>>> import numpy as np
>>> np.set_printoptions(precision=2, suppress=True, linewidth=200)
>>> rnd = lambda a: np.round(a, 2) + 0
>>> m1 = np.array([[-2.7, -2.0, 3.0, 1.0],
...     [1.0, 0.3, 3.0, -3.0],
...     [-1.0, -3.0, 2.3, -1.0],
...     [-3.0, -2.0, 3.0, 1.3]])
>>> rnd(np.linalg.norm(m1, 2))
np.float64(7.54)
>>> rnd(np.linalg.norm(m1, 1)), rnd(np.linalg.norm(m1, np.inf))
(np.float64(11.3), np.float64(9.3))
>>> rnd(np.linalg.norm(m1, axis=0))
array([4.28, 4.13, 5.68, 3.56])
>>> rnd(np.linalg.norm(m1) ** 2 / np.linalg.norm(m1, 2) ** 2)
np.float64(1.41)
>>> rnd(np.linalg.norm(m1, "nuc"))
np.float64(13.89)
>>> theta = np.radians(60)
>>> R = np.eye(4)
>>> R[0, 0] = R[1, 1] = np.cos(theta)
>>> R[0, 1], R[1, 0] = -np.sin(theta), np.sin(theta)
>>> rnd(R)
array([[ 0.5 , -0.87,  0.  ,  0.  ],
       [ 0.87,  0.5 ,  0.  ,  0.  ],
       [ 0.  ,  0.  ,  1.  ,  0.  ],
       [ 0.  ,  0.  ,  0.  ,  1.  ]])
>>> B = m1 @ R.T
>>> np.allclose(m1 @ m1.T, B @ B.T)
True
>>> rnd(np.abs(np.linalg.svd(m1)[2][-1]))
array([0.72, 0.16, 0.35, 0.58])
>>> np.argsort(-np.linalg.norm(m1, axis=0).round(6), kind="stable")[:3]
array([2, 0, 1])
>>> [round(float(x), 2) for x in np.linalg.svd(m1, compute_uv=False)[:3]]
[7.54, 4.5, 1.82]
>>> rng = np.random.default_rng(640742)
>>> idx = rng.permutation(4)
>>> B = m1[:, idx] * rng.choice([-1, 1], 4)
>>> B
array([[ 2. ,  3. , -1. ,  2.7],
       [-0.3,  3. ,  3. , -1. ],
       [ 3. ,  2.3,  1. ,  1. ],
       [ 2. ,  3. , -1.3,  3. ]])
>>> left, _, vt = np.linalg.svd(m1.T @ B)
>>> rnd(np.linalg.lstsq(m1, B)[0])
array([[ 0.,  0.,  0., -1.],
       [-1.,  0.,  0.,  0.],
       [ 0.,  1.,  0.,  0.],
       [ 0.,  0., -1.,  0.]])
>>> E = np.loadtxt("x.csv", delimiter=",")
>>> rnd(E)
array([[ 0.39, -0.48, -0.54, -0.54, -0.16],
       [-0.48,  0.62, -0.43, -0.43, -0.13],
       [-0.54, -0.43,  0.51, -0.49, -0.14],
       [-0.54, -0.43, -0.49,  0.51, -0.14],
       [-0.16, -0.13, -0.14, -0.14,  0.96]])
>>> proj = np.triu(np.array([[5, 3, 4, 3, 2],
...     [1, 4, 5, 0, 5],
...     [5, 0, 3, 1, 4],
...     [3, 2, 3, 0, 2],
...     [4, 1, 4, 0, 1]]), 1) + np.eye(5)
>>> B = proj @ E @ np.linalg.inv(proj)
>>> rnd(np.linalg.det(B))
np.float64(-1.0)
>>> u = np.array([4, -3, 2])
>>> rnd(np.convolve(E[4], u))
array([-0.64, -0.03, -0.51, -0.4 ,  3.97, -3.16,  1.92])
>>> rnd(np.cross(E[4, :3], E[3, :3]))
array([0., 0., 0.])
>>> w, V = np.linalg.eigh(E)
>>> w.sum(), np.trace(E)
(np.float64(3.0), np.float64(3.0))
>>> (w > 1e-8).sum(), (w < -1e-8).sum()
(np.int64(4), np.int64(1))
>>> rnd(np.linalg.eigvalsh(E + 4 * np.eye(5)))
array([3., 5., 5., 5., 5.])
>>> rnd(np.linalg.eigvalsh(E @ E))
array([1., 1., 1., 1., 1.])
>>> rnd(V @ np.diag(w) @ V.T)
array([[ 0.39, -0.48, -0.54, -0.54, -0.16],
       [-0.48,  0.62, -0.43, -0.43, -0.13],
       [-0.54, -0.43,  0.51, -0.49, -0.14],
       [-0.54, -0.43, -0.49,  0.51, -0.14],
       [-0.16, -0.13, -0.14, -0.14,  0.96]])
